$ python -q
>>> import numpy as np
>>> from numpy import linalg as LA
>>> np.set_printoptions(precision=2, suppress=True, linewidth=100)
>>> rd = lambda a: np.round(a, 2) + 0
>>> M = np.load("x.npy")
>>> M
array([[ 0.,  2.,  2.,  1., -1.,  2.,  2.,  0.,  1.,  0., -1., -1., -2., -2.],
       [ 2.,  0.,  0.,  0.,  0.,  0.,  0.,  0.,  0.,  0.,  0.,  0.,  0.,  0.],
       [ 2.,  0.,  0.,  0.,  0.,  0.,  0.,  0.,  0.,  0.,  0.,  0.,  0.,  0.],
       [ 1.,  0.,  0.,  0.,  0.,  0.,  0.,  0.,  0.,  0.,  0.,  0.,  0.,  0.],
       [-1.,  0.,  0.,  0.,  0.,  0.,  0.,  0.,  0.,  0.,  0.,  0.,  0.,  0.],
       [ 2.,  0.,  0.,  0.,  0.,  0.,  0.,  0.,  0.,  0.,  0.,  0.,  0.,  0.],
       [ 2.,  0.,  0.,  0.,  0.,  0.,  0.,  0.,  0.,  0.,  0.,  0.,  0.,  0.],
       [ 0.,  0.,  0.,  0.,  0.,  0.,  0.,  0.,  0.,  0.,  0.,  0.,  0.,  0.],
       [ 1.,  0.,  0.,  0.,  0.,  0.,  0.,  0.,  0.,  0.,  0.,  0.,  0.,  0.],
       [ 0.,  0.,  0.,  0.,  0.,  0.,  0.,  0.,  0.,  0.,  0.,  0.,  0.,  0.],
       [-1.,  0.,  0.,  0.,  0.,  0.,  0.,  0.,  0.,  0.,  0.,  0.,  0.,  0.],
       [-1.,  0.,  0.,  0.,  0.,  0.,  0.,  0.,  0.,  0.,  0.,  0.,  0.,  0.],
       [-2.,  0.,  0.,  0.,  0.,  0.,  0.,  0.,  0.,  0.,  0.,  0.,  0.,  0.],
       [-2.,  0.,  0.,  0.,  0.,  0.,  0.,  0.,  0.,  0.,  0.,  0.,  0.,  0.]])
>>> vec = np.array([9, 7, -8, -7, -7, 1, -1, -4, -2, 8, 8, 6, -6, 6])
>>> h1 = np.maximum(M @ vec, 0)
>>> np.flatnonzero(h1 > 1e-9)
array([1, 2, 3, 5, 6, 8])
>>> np.maximum(M @ (3 * vec), 0)
array([ 0., 54., 54., 27.,  0., 54., 54.,  0., 27.,  0.,  0.,  0.,  0.,  0.])
>>> h1
array([ 0., 18., 18.,  9.,  0., 18., 18.,  0.,  9.,  0.,  0.,  0.,  0.,  0.])
>>> M.T @ h1
array([162.,   0.,   0.,   0.,   0.,   0.,   0.,   0.,   0.,   0.,   0.,   0.,   0.,   0.])
>>> K = np.load("layer5.npy")
>>> K
array([[  4,   4,   9,  -7,  -5, -15, -13,  -7,   0],
       [  4,  -2,   6,  -1,  -2,  -6,  -1,   2,  -9],
       [  9,   6, -14,   9, -14,   4, -11,   0,   0],
       [ -7,  -1,   9,  -2,   4,   6, -14,  -1,  -5],
       [ -5,  -2, -14,   4,  10,  -8,  -2,   9,   4],
       [-15,  -6,   4,   6,  -8,  16,   3,   0,  -5],
       [-13,  -1, -11, -14,  -2,   3,   8, -11,   0],
       [ -7,   2,   0,  -1,   9,   0, -11,   6,   7],
       [  0,  -9,   0,  -5,   4,  -5,   0,   7, -16]])
>>> u = np.array([0, 2, 0, 5, 4, 3, 4, 5, 5])
>>> M2 = K + np.outer(u, np.eye(9)[4])
>>> LA.matrix_rank(M2 - K)
np.int64(1)
>>> Q, r_ = LA.qr(K)
>>> rd(Q.T @ Q)
array([[1., 0., 0., 0., 0., 0., 0., 0., 0.],
       [0., 1., 0., 0., 0., 0., 0., 0., 0.],
       [0., 0., 1., 0., 0., 0., 0., 0., 0.],
       [0., 0., 0., 1., 0., 0., 0., 0., 0.],
       [0., 0., 0., 0., 1., 0., 0., 0., 0.],
       [0., 0., 0., 0., 0., 1., 0., 0., 0.],
       [0., 0., 0., 0., 0., 0., 1., 0., 0.],
       [0., 0., 0., 0., 0., 0., 0., 1., 0.],
       [0., 0., 0., 0., 0., 0., 0., 0., 1.]])
>>> rd(np.abs(np.diag(r_)))
array([25.1 , 11.76, 26.45, 19.08, 20.92, 14.92, 20.61,  4.5 ,  3.55])
>>> np.trace(Q @ Q.T)
np.float64(9.0)
>>> M2 = K / LA.norm(K, axis=1, keepdims=True)
>>> gram = M2 @ M2.T
>>> (np.abs(gram) > 0.9).astype(int)
array([[1, 0, 0, 0, 0, 0, 0, 0, 0],
       [0, 1, 0, 0, 0, 0, 0, 0, 0],
       [0, 0, 1, 0, 0, 0, 0, 0, 0],
       [0, 0, 0, 1, 0, 0, 0, 0, 0],
       [0, 0, 0, 0, 1, 0, 0, 0, 0],
       [0, 0, 0, 0, 0, 1, 0, 0, 0],
       [0, 0, 0, 0, 0, 0, 1, 0, 0],
       [0, 0, 0, 0, 0, 0, 0, 1, 0],
       [0, 0, 0, 0, 0, 0, 0, 0, 1]])
>>> np.argwhere(np.triu(np.abs(gram) > 0.95, 1))
array([], shape=(0, 2), dtype=int64)
>>> rd(LA.norm(M2, axis=1))
array([1., 1., 1., 1., 1., 1., 1., 1., 1.])
>>> rd(np.degrees(np.arccos(np.clip(gram[5, 4], -1, 1))))
np.float64(107.95)
>>> rng = np.random.default_rng(8998)
>>> labels = rng.permutation(9)
>>> labels
array([2, 3, 1, 7, 0, 5, 8, 4, 6])
>>> M2 = K[labels][:, labels]
>>> rd(np.sort(np.abs(LA.eigvals(M2))))
array([ 1.41,  3.35,  9.1 , 19.68, 23.95, 25.83, 28.44, 30.25, 33.94])
>>> np.diag(M2)
array([-14,  -2,  -2,   6,   4,  16, -16,  10,   8])
>>> np.allclose(M2, K)
False
>>> J = np.load("mat.npy")
>>> J
array([[0, 0, 1, 3],
       [0, 0, 4, 0],
       [0, 0, 2, 6],
       [0, 0, 8, 0]])
>>> rk = LA.matrix_rank(J)
>>> rk
np.int64(2)
>>> N = LA.svd(J)[2][rk:].T
>>> J @ N
array([[0., 0.],
       [0., 0.],
       [0., 0.],
       [0., 0.]])
>>> LA.matrix_rank(J.T @ J), LA.matrix_rank(J @ J.T)
(np.int64(2), np.int64(2))
>>> [int(LA.matrix_rank(J[:i])) for i in range(1, len(J) + 1)]
[1, 2, 2, 2]
>>> N.shape
(4, 2)
>>> np.allclose(J @ N, 0)
True
>>> labels = rng.permutation(4)
>>> labels
array([3, 2, 0, 1])
>>> M2 = J[labels][:, labels]
>>> np.diag(M2)
array([0, 2, 0, 0])
>>> np.allclose(M2, J)
False
>>> M2 = np.array([[3, 3, 1], [0, 3, 1]])
>>> basis = np.kron(M2, J)
>>> LA.matrix_rank(basis)
np.int64(4)
>>> basis.shape
(8, 12)
>>> basis
array([[ 0,  0,  3,  9,  0,  0,  3,  9,  0,  0,  1,  3],
       [ 0,  0, 12,  0,  0,  0, 12,  0,  0,  0,  4,  0],
       [ 0,  0,  6, 18,  0,  0,  6, 18,  0,  0,  2,  6],
       [ 0,  0, 24,  0,  0,  0, 24,  0,  0,  0,  8,  0],
       [ 0,  0,  0,  0,  0,  0,  3,  9,  0,  0,  1,  3],
       [ 0,  0,  0,  0,  0,  0, 12,  0,  0,  0,  4,  0],
       [ 0,  0,  0,  0,  0,  0,  6, 18,  0,  0,  2,  6],
       [ 0,  0,  0,  0,  0,  0, 24,  0,  0,  0,  8,  0]])
>>> m1 = np.triu(rng.random((11, 11)) < 0.2, 1).astype(int)
>>> m1 = m1 + m1.T
>>> m1
array([[0, 0, 0, 0, 0, 0, 0, 0, 1, 0, 0],
       [0, 0, 0, 0, 0, 0, 0, 0, 0, 0, 0],
       [0, 0, 0, 0, 0, 0, 1, 1, 0, 0, 0],
       [0, 0, 0, 0, 1, 0, 0, 0, 0, 1, 0],
       [0, 0, 0, 1, 0, 0, 0, 0, 0, 0, 0],
       [0, 0, 0, 0, 0, 0, 0, 0, 0, 0, 1],
       [0, 0, 1, 0, 0, 0, 0, 0, 1, 0, 1],
       [0, 0, 1, 0, 0, 0, 0, 0, 0, 0, 0],
       [1, 0, 0, 0, 0, 0, 1, 0, 0, 0, 0],
       [0, 0, 0, 1, 0, 0, 0, 0, 0, 0, 0],
       [0, 0, 0, 0, 0, 1, 1, 0, 0, 0, 0]])
>>> w, evecs = LA.eigh(m1)
>>> rd(w)
array([-2.  , -1.41, -1.  , -1.  ,  0.  ,  0.  ,  0.  ,  1.  ,  1.  ,  1.41,  2.  ])
>>> rd(LA.eigvalsh(m1 @ m1))
array([0., 0., 0., 1., 1., 1., 1., 2., 2., 4., 4.])
>>> rd(LA.svd(m1, compute_uv=False))
array([2.  , 2.  , 1.41, 1.41, 1.  , 1.  , 1.  , 1.  , 0.  , 0.  , 0.  ])
>>> rd(evecs.T @ evecs)
array([[1., 0., 0., 0., 0., 0., 0., 0., 0., 0., 0.],
       [0., 1., 0., 0., 0., 0., 0., 0., 0., 0., 0.],
       [0., 0., 1., 0., 0., 0., 0., 0., 0., 0., 0.],
       [0., 0., 0., 1., 0., 0., 0., 0., 0., 0., 0.],
       [0., 0., 0., 0., 1., 0., 0., 0., 0., 0., 0.],
       [0., 0., 0., 0., 0., 1., 0., 0., 0., 0., 0.],
       [0., 0., 0., 0., 0., 0., 1., 0., 0., 0., 0.],
       [0., 0., 0., 0., 0., 0., 0., 1., 0., 0., 0.],
       [0., 0., 0., 0., 0., 0., 0., 0., 1., 0., 0.],
       [0., 0., 0., 0., 0., 0., 0., 0., 0., 1., 0.],
       [0., 0., 0., 0., 0., 0., 0., 0., 0., 0., 1.]])
>>> (w > 1e-8).sum(), (w < -1e-8).sum()
(np.int64(4), np.int64(4))
>>> rd(w.sum()), np.trace(m1)
(np.float64(0.0), np.int64(0))
>>> rd(evecs @ np.diag(w) @ evecs.T)
array([[0., 0., 0., 0., 0., 0., 0., 0., 1., 0., 0.],
       [0., 0., 0., 0., 0., 0., 0., 0., 0., 0., 0.],
       [0., 0., 0., 0., 0., 0., 1., 1., 0., 0., 0.],
       [0., 0., 0., 0., 1., 0., 0., 0., 0., 1., 0.],
       [0., 0., 0., 1., 0., 0., 0., 0., 0., 0., 0.],
       [0., 0., 0., 0., 0., 0., 0., 0., 0., 0., 1.],
       [0., 0., 1., 0., 0., 0., 0., 0., 1., 0., 1.],
       [0., 0., 1., 0., 0., 0., 0., 0., 0., 0., 0.],
       [1., 0., 0., 0., 0., 0., 1., 0., 0., 0., 0.],
       [0., 0., 0., 1., 0., 0., 0., 0., 0., 0., 0.],
       [0., 0., 0., 0., 0., 1., 1., 0., 0., 0., 0.]])
